% ipython --no-banner

In [1]: import numpy as np

In [2]: np.set_printoptions(precision=1, suppress=True, linewidth=140)

In [3]: rnd = lambda a: np.round(a, 1) + 0

In [4]: J = np.load("mat.npy")

In [5]: J
Out[5]: 
array([[2, 2, 3, 1, 3],
       [2, 2, 2, 3, 0],
       [3, 2, 4, 1, 2],
       [1, 3, 1, 2, 1],
       [3, 0, 2, 1, 4]])

In [6]: Q = J.astype(float).copy()

In [7]: for j in range(5):
   ...:     Q[:, j] -= Q[:, :j] @ (Q[:, :j].T @ Q[:, j])
   ...:     Q[:, j] /= np.linalg.norm(Q[:, j])
   ...: 

In [8]: print(rnd(Q))
[[ 0.4  0.2  0.4 -0.1  0.8]
 [ 0.4  0.2 -0.2  0.9 -0.1]
 [ 0.6  0.   0.5 -0.2 -0.6]
 [ 0.2  0.7 -0.5 -0.4 -0.1]
 [ 0.6 -0.6 -0.5 -0.2  0.2]]

In [9]: print(rnd(Q.T @ Q))
[[1. 0. 0. 0. 0.]
 [0. 1. 0. 0. 0.]
 [0. 0. 1. 0. 0.]
 [0. 0. 0. 1. 0.]
 [0. 0. 0. 0. 1.]]

In [10]: [round(float(np.linalg.det(J[:i, :i])), 2) + 0 for i in range(1, 6)]
Out[10]: [2.0, 0.0, -2.0, 5.0, 52.0]

In [11]: K = np.load("run14.npy")

In [12]: K
Out[12]: 
array([[ 3., -3.,  0.,  0.],
       [-3.,  5., -3.,  0.],
       [ 0., -3.,  0., -3.],
       [ 0.,  0., -3.,  4.]])

In [13]: t3 = np.stack([K, 4 * K, K[::-1]])

In [14]: rnd(np.linalg.det(t3))
Out[14]: array([  -162., -41472.,   -162.])

In [15]: print(np.linalg.matrix_rank(t3.reshape(3, -1)))
2

In [16]: print(rnd(np.linalg.norm(t3, axis=(1, 2))))
[10.2 40.8 10.2]

In [17]: np.einsum("bij,cij->bc", t3, t3)
Out[17]: 
array([[ 104.,  416.,  -30.],
       [ 416., 1664., -120.],
       [ -30., -120.,  104.]])

In [18]: t3.sum(axis=0)
Out[18]: 
array([[ 15., -15.,  -3.,   4.],
       [-15.,  22., -15.,  -3.],
       [ -3., -10.,  -3., -15.],
       [  3.,  -3., -15.,  20.]])

In [19]: (t3 @ K.T).shape
Out[19]: (3, 4, 4)

In [20]: mat = np.load("arr.npy")

In [21]: mat
Out[21]: 
array([[-1. ,  1.4, -1. , -0.2,  1.2],
       [-1. , -0.3, -0.2,  0.2, -0.2]])

In [22]: rnd(mat.sum(axis=1))
Out[22]: array([ 0.4, -1.5])

In [23]: np.unravel_index(np.abs(mat).argmax(), mat.shape)
Out[23]: (np.int64(0), np.int64(1))

In [24]: rnd(mat.sum(axis=0))
Out[24]: array([-2. ,  1.1, -1.2,  0. ,  1. ])

In [25]: rnd(np.linalg.svd(mat, compute_uv=False))
Out[25]: array([2.3, 1.1])

In [26]: np.linalg.matrix_rank(mat)
Out[26]: np.int64(2)

In [27]: print(mat.shape)
(2, 5)
